$ python -q
>>> import numpy as np
>>> import numpy.linalg as la
>>> np.set_printoptions(precision=3, suppress=True, linewidth=160, floatmode="fixed")
>>> tidy = lambda a: np.round(a, 3) + 0
>>> feats = np.loadtxt("m.csv", delimiter=",")
>>> print(feats)
[[0.000 3.000 3.000 2.000 5.000]
 [3.000 2.000 2.000 4.000 4.000]
 [3.000 2.000 0.000 3.000 4.000]
 [2.000 4.000 3.000 0.000 4.000]
 [5.000 4.000 4.000 4.000 4.000]]
>>> x = np.array([0, 1, 1, 3, 2])
>>> y = feats @ x
>>> print(y)
[22.000 24.000 19.000 15.000 28.000]
>>> print(tidy(la.solve(feats, feats[:, 2])))
[0.000 0.000 1.000 0.000 0.000]
>>> print(tidy(la.solve(feats, y + feats[:, 0])))
[1.000 1.000 1.000 3.000 2.000]
>>> print(tidy(la.solve(feats, -2 * y)))
[ 0.000 -2.000 -2.000 -6.000 -4.000]
>>> print(tidy(la.solve(feats.T, feats[2])))
[0.000 0.000 1.000 0.000 0.000]
>>> w1 = np.array([[0, 1, 1, 3, 0],
...     [-1, -1, 2, 1, -1],
...     [2, -2, 3, 0, 3],
...     [-3, -3, -1, -2, -2],
...     [-1, 1, -1, 2, -2]])
>>> coef = np.array([1, 3, 1, 3, 1])
>>> hid = np.maximum(feats @ w1 + coef, 0)
>>> print(hid)
[[ 0.000  0.000  9.000 12.000  0.000]
 [ 0.000  0.000  6.000 14.000  0.000]
 [ 0.000  0.000  1.000 16.000  0.000]
 [ 0.000  0.000 16.000 21.000  0.000]
 [ 0.000  0.000 18.000 22.000  0.000]]
>>> Z = np.array([[0, -2], [1, 0], [0, -2], [1, 0], [-2, -1]])
>>> print(hid @ Z)
[[ 12.000 -18.000]
 [ 14.000 -12.000]
 [ 16.000  -2.000]
 [ 21.000 -32.000]
 [ 22.000 -36.000]]
>>> print((hid @ Z).round(6).argmax(axis=1))
[0 0 0 0 0]
>>> print(w1 @ Z)
[[  4  -2]
 [  2  -1]
 [ -8 -13]
 [ -1  10]
 [  7   6]]
>>> P = np.triu(np.array([[8, -2, -8, 3, 2],
...     [-4, 0, 1, -1, -2],
...     [-1, 7, 7, 7, 2],
...     [7, 3, 8, 7, -8],
...     [-6, 7, 0, -8, 9]]), 1) + np.eye(5)
>>> A2 = P @ hid @ la.inv(P)
>>> print(tidy(np.poly(A2)))
[   1.000  -22.000 -235.000    0.000    0.000    0.000]
>>> print(tidy(la.det(A2)))
0.0
>>> x = np.array([2, 5, 4, 0, 4])
>>> h = np.maximum(feats @ x, 0)
>>> print(np.flatnonzero(h > 1e-9))
[0 1 2 3 4]
>>> print(feats.T @ h)
[630.000 741.000 625.000 598.000 979.000]
>>> print(np.maximum(feats @ (3 * x), 0))
[141.000 120.000  96.000 156.000 186.000]
>>> def softmax(z):
...     e = np.exp(z - z.max(axis=-1, keepdims=True))
...     return e / e.sum(axis=-1, keepdims=True)
... 
>>> print(tidy(softmax(feats[2])))
[0.195 0.072 0.010 0.195 0.529]
>>> print(tidy(softmax(10 * feats[2])))
[0.000 0.000 0.000 0.000 1.000]
>>> print(tidy(softmax(feats[2] + 3)))
[0.195 0.072 0.010 0.195 0.529]
>>> att = feats @ feats.T / np.sqrt(5)
>>> print(tidy(softmax(att)[2] @ feats))
[4.970 3.971 3.965 3.996 4.000]
>>> print(tidy(softmax(att + np.triu(np.full(att.shape, -np.inf), 1))))
[[1.000 0.000 0.000 0.000 0.000]
 [0.018 0.982 0.000 0.000 0.000]
 [0.014 0.782 0.204 0.000 0.000]
 [0.141 0.015 0.001 0.843 0.000]
 [0.000 0.000 0.000 0.000 1.000]]
>>> print(softmax(att).round(6).argmax(axis=1))
[4 4 4 4 4]
>>> r0 = np.array([1, 4, 0])
>>> r1 = np.array([-1, -1, 0, 0, 0])
>>> mat = np.outer(r0, r1)
>>> print(mat)
[[-1 -1  0  0  0]
 [-4 -4  0  0  0]
 [ 0  0  0  0  0]]
>>> # column 1 repeats column 0
>>> rank = la.matrix_rank(mat)
>>> print(rank)
1
>>> ns = la.svd(mat)[2][rank:].T
>>> print(la.matrix_rank(mat.T @ mat), la.matrix_rank(mat @ mat.T))
1 1
>>> U, sig, Vt = la.svd(mat)
>>> print(tidy(sig))
[5.831 0.000 0.000]
>>> A2 = U[:, :1] @ np.diag(sig[:1]) @ Vt[:1]
>>> print(tidy(A2))
[[-1.000 -1.000  0.000  0.000  0.000]
 [-4.000 -4.000  0.000  0.000  0.000]
 [ 0.000  0.000  0.000  0.000  0.000]]
>>> print(tidy(la.norm(mat - A2, 2)), tidy(sig[1]))
0.0 0.0
>>> print(tidy(la.norm(mat - A2) / la.norm(mat)))
0.0
>>> x = np.array([1, 2, 2, 0, 0])
>>> print(la.norm(mat @ x) <= la.norm(mat, 2) * la.norm(x) + 1e-9)
True
>>> print(mat @ (2 * x))
[ -6 -24   0]
>>> print(mat @ np.eye(5)[0])
[-1.000 -4.000  0.000]
>>> print(mat * x)
[[-1 -2  0  0  0]
 [-4 -8  0  0  0]
 [ 0  0  0  0  0]]
>>> print(mat @ np.ones(5))
[-2.000 -8.000  0.000]
>>> J = np.array([[2, 2, 1], [1, 2, 1], [1, 0, 2]])
>>> print(J)
[[2 2 1]
 [1 2 1]
 [1 0 2]]
>>> A2 = J[0, 0] * J[1:] - np.outer(J[1:, 0], J[0])
>>> print(A2)
[[ 0  2  1]
 [ 0 -2  3]]
>>> print(la.matrix_rank(A2), la.matrix_rank(J))
2 3
>>> print(np.flatnonzero(~A2.round(6).any(axis=1)))
[]
>>> print(J[:, 0] / J[0, 0])
[1.000 0.500 0.500]
>>> P = np.triu(np.array([[2, -3, 5], [-2, 0, 0], [3, -2, 1]]), 1) + np.eye(3)
>>> A2 = P @ J @ la.inv(P)
>>> print(A2)
[[  4.000   8.000 -12.000]
 [  1.000   5.000  -4.000]
 [  1.000   3.000  -3.000]]
>>> F = np.loadtxt("case1.csv", delimiter=",")
>>> print(F)
[[ 1.000  0.000  1.000 -1.000 -2.000]
 [ 0.000 -1.000  0.000 -2.000 -3.000]
 [ 3.000  2.000  3.000  1.000  0.000]]
>>> # rank 2
>>> A2 = F[0, 0] * F[1:] - np.outer(F[1:, 0], F[0])
>>> print(A2)
[[ 0.000 -1.000  0.000 -2.000 -3.000]
 [ 0.000  2.000  0.000  4.000  6.000]]
>>> print(la.matrix_rank(A2), la.matrix_rank(F))
1 2
>>> print(tidy(np.abs(la.eigvals(J)).max()))
4.0
>>> print(J @ J)
[[7 8 6]
 [5 6 5]
 [4 2 5]]
>>> print(tidy(np.sort(np.abs(la.eigvals(J)))))
[1.000 1.000 4.000]
>>> print(np.trace(J))
6
>>> print(np.allclose(J @ J.T, J.T @ J))
False
>>> U, sig, Vt = la.svd(F)
>>> vecs = Vt[:(sig > 1e-8).sum()]
>>> rng = np.random.default_rng(7669)
>>> x = F[2] + 2 * F[1] + rng.integers(2) * np.eye(5)[0]
>>> print(x)
[ 4.000  0.000  3.000 -3.000 -6.000]
>>> print(tidy(vecs.T @ vecs))
[[ 0.412  0.235  0.412  0.059 -0.118]
 [ 0.235  0.206  0.235  0.176  0.147]
 [ 0.412  0.235  0.412  0.059 -0.118]
 [ 0.059  0.176  0.059  0.294  0.412]
 [-0.118  0.147 -0.118  0.412  0.676]]
>>> print(tidy(la.norm(x - vecs.T @ vecs @ x)))
0.767
>>> print(tidy(np.diag(vecs.T @ vecs)))
[0.412 0.206 0.412 0.294 0.676]
>>> print(la.matrix_rank(np.vstack([F, x])))
3
>>> print(np.allclose(vecs.T @ vecs @ x, x))
False
>>> W0 = np.loadtxt("sample13.csv", delimiter=",")
>>> print(W0)
[[ 0.016 -1.032  9.004 -7.030]
 [ 0.056 -0.921  8.993 -6.969]
 [ 0.033 -1.032  9.044 -6.979]
 [-0.038 -0.985  9.075 -6.911]
 [-5.024 -1.903 -7.030  8.944]
 [-5.032 -1.967 -6.966  8.978]
 [-5.010 -1.935 -6.994  9.010]
 [-5.090 -1.993 -7.027  9.051]
 [ 7.982 -9.092 -6.062 -9.087]
 [ 8.002 -9.046 -6.033 -8.961]
 [ 8.012 -8.967 -5.995 -8.906]
 [ 7.972 -8.925 -5.930 -9.024]]
>>> Z = W0[[11, 0]].astype(float)
>>> for _ in range(5):
...     labels = la.norm(W0[:, None] - Z, axis=-1).argmin(axis=1)
...     Z = np.array([W0[labels == j].mean(axis=0) for j in range(2)])
... 
>>> print(labels)
[1 1 1 1 1 1 1 1 0 0 0 0]
>>> print(np.abs(Z[1] - Z[0]).argmax())
0
>>> print(tidy(Z[1] - Z[0]))
[-10.503   7.536   7.017  10.006]
>>> print(tidy(Z))
[[ 7.992 -9.008 -6.005 -8.994]
 [-2.511 -1.471  1.012  1.012]]
>>> A2 = np.array([[8, -6, 8], [4, 6, -5], [8, 0, -1], [-8, 3, 4]])
>>> print(la.matrix_rank(np.vstack([W0, A2.T])))
4
>>> print(la.matrix_rank(W0 @ A2))
3
>>> print(tidy(np.einsum("ij->j", W0)))
[ 11.879 -47.798 -15.921 -27.884]
>>> A2 = mat + rng.integers(-2, 3, (3, 1)) @ rng.integers(-2, 3, (1, 5))
>>> print(A2)
[[-3 -1  4  2 -4]
 [-5 -4  2  1 -2]
 [ 0  0  0  0  0]]
>>> print(np.abs(A2 - mat).sum(axis=1))
[12  6  0]
>>> print(A2 - mat)
[[-2  0  4  2 -4]
 [-1  0  2  1 -2]
 [ 0  0  0  0  0]]
>>> print(tidy(A2 @ la.pinv(A2) @ A2))
[[-3.000 -1.000  4.000  2.000 -4.000]
 [-5.000 -4.000  2.000  1.000 -2.000]
 [ 0.000  0.000  0.000  0.000  0.000]]
>>> print(la.lstsq(A2[:-1].T, A2[-1])[2])
2
>>> print(np.unique(A2.round(6), axis=0).shape)
(3, 5)
>>> print([round(float(x), 3) for x in la.svd(W0, compute_uv=False)[:3]])
[36.054, 29.011, 8.22]
>>> print(round(np.log10(la.cond(W0))))
2
>>> print(tidy(la.norm(W0, 2) / la.norm(W0)))
0.767
>>> print(la.matrix_rank(W0, rtol=0.1))
3
>>> m1 = np.loadtxt("arr.csv", delimiter=",")
>>> print(tidy(m1))
[[-4.297 -0.324 -4.973]
 [ 1.850  1.212 -0.363]
 [-1.390  0.403 -2.792]
 [-0.316  0.671 -1.987]
 [ 5.912  2.228  2.684]
 [-3.537 -0.134 -4.403]
 [ 5.165  2.041  2.124]
 [-1.091  0.477 -2.568]
 [-1.025  0.494 -2.519]
 [-2.573  0.107 -3.679]
 [-1.784  0.304 -3.088]
 [-0.457  0.636 -2.093]
 [-0.887  0.528 -2.415]
 [-6.318 -0.830 -6.489]]
>>> # rank 2
>>> print(la.matrix_rank(m1, rtol=0.1))
2
>>> print(tidy(la.norm(m1, 2) / la.norm(m1)))
0.949
>>> print(np.argsort(-la.norm(m1, axis=0).round(6), kind="stable")[:3])
[2 0 1]
>>> print(la.cond(m1) > 100)
True
>>> print(tidy(la.norm(m1)))
17.898
>>> m1[:, 3]
Traceback (most recent call last):
  File "<python-input-121>", line 1, in <module>
    m1[:, 3]
    ~~^^^^^^
IndexError: index 3 is out of bounds for axis 1 with size 3
>>> print(tidy(m1.sum(axis=0)))
[-10.748   7.813 -32.561]
>>> print(la.matrix_rank(m1))
2
>>> print(tidy(la.svd(m1, compute_uv=False)))
[16.978  5.663  0.000]
>>> print(np.unravel_index(np.abs(m1).argmax(), m1.shape))
(np.int64(13), np.int64(2))
>>> print(tidy(m1.mean(axis=0)))
[-0.768  0.558 -2.326]
>>> t3 = np.stack([feats, -2 * feats, feats[::-1]])
>>> print(t3.shape)
(3, 5, 5)
>>> print(np.einsum("bij,cij->bc", t3, t3))
[[ 268.000 -536.000  214.000]
 [-536.000 1072.000 -428.000]
 [ 214.000 -428.000  268.000]]
>>> print(la.matrix_rank(t3.reshape(3, -1)))
2
>>> U, sig, Vt = la.svd(m1)
>>> vecs = Vt[:(sig > 1e-8).sum()]
>>> x = m1[2] + -2 * m1[11] + rng.integers(2) * np.eye(3)[0]
>>> print(tidy(x))
[-0.475 -0.869  1.394]
>>> print(np.allclose(vecs.T @ vecs @ x, x))
True
>>> print(tidy(la.norm(x - vecs.T @ vecs @ x)))
0.0
>>> U, sig, Vt = la.svd(m1)
>>> print(np.argmax(sig[:-1] / (sig[1:] + 1e-6)) + 1)
2
>>> A2 = U[:, :2] @ np.diag(sig[:2]) @ Vt[:2]
>>> print(tidy(la.norm(m1 - A2, 2)), tidy(sig[2]))
0.0 0.0
>>> print(la.matrix_rank(m1, rtol=0.05))
2
>>> A = np.load("x.npy")
>>> print(tidy(A))
[[ 0.714  0.429 -0.143]
 [ 0.429  0.257 -0.086]
 [-0.143 -0.086  0.029]]
>>> # looks like rank 1
>>> print(A.shape)
(3, 3)
>>> print(tidy(np.diff(A, axis=0)))
[[-0.286 -0.171  0.057]
 [-0.571 -0.343  0.114]]
>>> print(tidy(np.abs(A).max()))
0.714
>>> print(np.count_nonzero(A))
9
>>> print(tidy(la.norm(A)))
1.0
>>> print(tidy(A - A[0]))
[[ 0.000  0.000  0.000]
 [-0.286 -0.171  0.057]
 [-0.857 -0.514  0.171]]
>>> print(tidy(A.mean(axis=0)))
[ 0.333  0.200 -0.067]
>>> A[:, 3]
Traceback (most recent call last):
  File "<python-input-152>", line 1, in <module>
    A[:, 3]
    ~^^^^^^
IndexError: index 3 is out of bounds for axis 1 with size 3
>>> print(tidy(la.svd(A, compute_uv=False)))
[1.000 0.000 0.000]
>>> print(np.all(la.eigvalsh(feats) > 0))
False
>>> X = np.triu(rng.random((5, 5)) < 0.5, 1).astype(int)
>>> X = X + X.T
>>> print(X)
[[0 0 1 1 0]
 [0 0 1 0 0]
 [1 1 0 0 0]
 [1 0 0 0 1]
 [0 0 0 1 0]]
>>> # null space of dimension 1
>>> labels = rng.permutation(5)
>>> print(labels)
[2 4 3 0 1]
>>> A2 = X[labels][:, labels]
>>> print(np.allclose(A2, X))
False
>>> print(np.trace(A2))
0
>>> print(tidy(np.sort(np.abs(la.eigvals(A2)))))
[0.000 1.000 1.000 1.732 1.732]
>>> print(tidy(la.det(A2)), tidy(la.det(X[labels])))
0.0 0.0
>>> print(np.diag(A2))
[0 0 0 0 0]
